% ipython --no-banner

In [1]: import numpy as np

In [2]: from numpy import linalg as LA

In [3]: np.set_printoptions(precision=2, suppress=True, linewidth=200)

In [4]: E = np.load("layer14.npy")

In [5]: E
Out[5]: 
array([[-0.09,  0.17, -0.26,  0.71,  0.14,  0.54,  1.33,  0.66, -0.6 , -0.2 , -0.03, -0.41],
       [ 0.57,  1.26,  0.17,  1.11, -0.26, -0.06,  1.36, -0.1 , -1.41, -0.4 ,  0.88, -0.82],
       [-0.09, -0.67, -0.6 , -0.07,  0.23,  0.35,  0.96,  1.1 ,  0.1 , -0.47,  0.19, -0.06],
       [ 0.23,  0.58,  0.65,  0.12, -0.91, -0.34,  0.29,  0.39, -0.08, -0.94,  0.79, -0.09],
       [ 0.62,  0.08, -0.21, -0.9 ,  0.74, -0.4 , -1.32, -0.81,  0.84,  0.14, -0.37,  0.51],
       [ 0.09,  0.58, -0.35, -0.61,  0.19, -0.35, -0.45, -0.58, -0.14, -0.27,  0.4 , -0.13],
       [ 0.05, -0.04,  0.32, -0.67, -0.09, -0.62, -1.09, -0.74,  0.11,  0.17, -0.45,  0.35],
       [ 0.5 ,  0.21, -1.31, -0.01,  0.79, -0.6 , -0.98, -0.14,  0.55,  0.73, -0.8 , -0.01],
       [-0.12, -0.32, -0.15,  0.19,  0.53,  0.68,  0.87, -0.09, -0.07,  0.56, -1.07, -0.24],
       [-0.13, -0.53, -0.16, -0.12,  0.54,  0.58,  0.25,  0.03,  0.18,  0.47, -1.02, -0.18],
       [-0.12, -1.39,  0.31, -0.89,  0.69,  0.91, -0.34, -0.36,  1.2 ,  0.06, -1.26,  0.95]])

In [6]: u = np.array([3, -2])

In [7]: np.cross(E[10, :3], E[2, :3])
Out[7]: array([ 1.04, -0.1 , -0.04])

In [8]: np.convolve(E[10], u)
Out[8]: array([-0.36, -3.93,  3.71, -3.29,  3.85,  1.35, -2.84, -0.4 ,  4.32, -2.22, -3.9 ,  5.37, -1.9 ])

In [9]: np.polyval(u, E[10])
Out[9]: array([-2.36, -6.17, -1.07, -4.67,  0.07,  0.73, -3.02, -3.08,  1.6 , -1.82, -5.78,  0.85])

In [10]: theta = np.radians(15)

In [11]: R = np.eye(12)

In [12]: R[8, 8] = R[1, 1] = np.cos(theta)

In [13]: R[8, 1], R[1, 8] = -np.sin(theta), np.sin(theta)

In [14]: R
Out[14]: 
array([[ 1.  ,  0.  ,  0.  ,  0.  ,  0.  ,  0.  ,  0.  ,  0.  ,  0.  ,  0.  ,  0.  ,  0.  ],
       [ 0.  ,  0.97,  0.  ,  0.  ,  0.  ,  0.  ,  0.  ,  0.  ,  0.26,  0.  ,  0.  ,  0.  ],
       [ 0.  ,  0.  ,  1.  ,  0.  ,  0.  ,  0.  ,  0.  ,  0.  ,  0.  ,  0.  ,  0.  ,  0.  ],
       [ 0.  ,  0.  ,  0.  ,  1.  ,  0.  ,  0.  ,  0.  ,  0.  ,  0.  ,  0.  ,  0.  ,  0.  ],
       [ 0.  ,  0.  ,  0.  ,  0.  ,  1.  ,  0.  ,  0.  ,  0.  ,  0.  ,  0.  ,  0.  ,  0.  ],
       [ 0.  ,  0.  ,  0.  ,  0.  ,  0.  ,  1.  ,  0.  ,  0.  ,  0.  ,  0.  ,  0.  ,  0.  ],
       [ 0.  ,  0.  ,  0.  ,  0.  ,  0.  ,  0.  ,  1.  ,  0.  ,  0.  ,  0.  ,  0.  ,  0.  ],
       [ 0.  ,  0.  ,  0.  ,  0.  ,  0.  ,  0.  ,  0.  ,  1.  ,  0.  ,  0.  ,  0.  ,  0.  ],
       [ 0.  , -0.26,  0.  ,  0.  ,  0.  ,  0.  ,  0.  ,  0.  ,  0.97,  0.  ,  0.  ,  0.  ],
       [ 0.  ,  0.  ,  0.  ,  0.  ,  0.  ,  0.  ,  0.  ,  0.  ,  0.  ,  1.  ,  0.  ,  0.  ],
       [ 0.  ,  0.  ,  0.  ,  0.  ,  0.  ,  0.  ,  0.  ,  0.  ,  0.  ,  0.  ,  1.  ,  0.  ],
       [ 0.  ,  0.  ,  0.  ,  0.  ,  0.  ,  0.  ,  0.  ,  0.  ,  0.  ,  0.  ,  0.  ,  1.  ]])

In [15]: Y = E @ R.T

In [16]: Y
Out[16]: 
array([[-0.09,  0.01, -0.26,  0.71,  0.14,  0.54,  1.33,  0.66, -0.62, -0.2 , -0.03, -0.41],
       [ 0.57,  0.85,  0.17,  1.11, -0.26, -0.06,  1.36, -0.1 , -1.69, -0.4 ,  0.88, -0.82],
       [-0.09, -0.62, -0.6 , -0.07,  0.23,  0.35,  0.96,  1.1 ,  0.27, -0.47,  0.19, -0.06],
       [ 0.23,  0.54,  0.65,  0.12, -0.91, -0.34,  0.29,  0.39, -0.23, -0.94,  0.79, -0.09],
       [ 0.62,  0.29, -0.21, -0.9 ,  0.74, -0.4 , -1.32, -0.81,  0.79,  0.14, -0.37,  0.51],
       [ 0.09,  0.52, -0.35, -0.61,  0.19, -0.35, -0.45, -0.58, -0.29, -0.27,  0.4 , -0.13],
       [ 0.05, -0.01,  0.32, -0.67, -0.09, -0.62, -1.09, -0.74,  0.12,  0.17, -0.45,  0.35],
       [ 0.5 ,  0.35, -1.31, -0.01,  0.79, -0.6 , -0.98, -0.14,  0.48,  0.73, -0.8 , -0.01],
       [-0.12, -0.33, -0.15,  0.19,  0.53,  0.68,  0.87, -0.09,  0.02,  0.56, -1.07, -0.24],
       [-0.13, -0.47, -0.16, -0.12,  0.54,  0.58,  0.25,  0.03,  0.31,  0.47, -1.02, -0.18],
       [-0.12, -1.03,  0.31, -0.89,  0.69,  0.91, -0.34, -0.36,  1.52,  0.06, -1.26,  0.95]])

In [17]: np.allclose(E @ E.T, Y @ Y.T)
Out[17]: True

In [18]: LA.svd(E, compute_uv=False), LA.svd(Y, compute_uv=False)
Out[18]: 
(array([5.  , 3.5 , 2.45, 1.72, 1.2 , 0.84, 0.59, 0.41, 0.29, 0.2 , 0.15]),
 array([5.  , 3.5 , 2.45, 1.72, 1.2 , 0.84, 0.59, 0.41, 0.29, 0.2 , 0.15]))
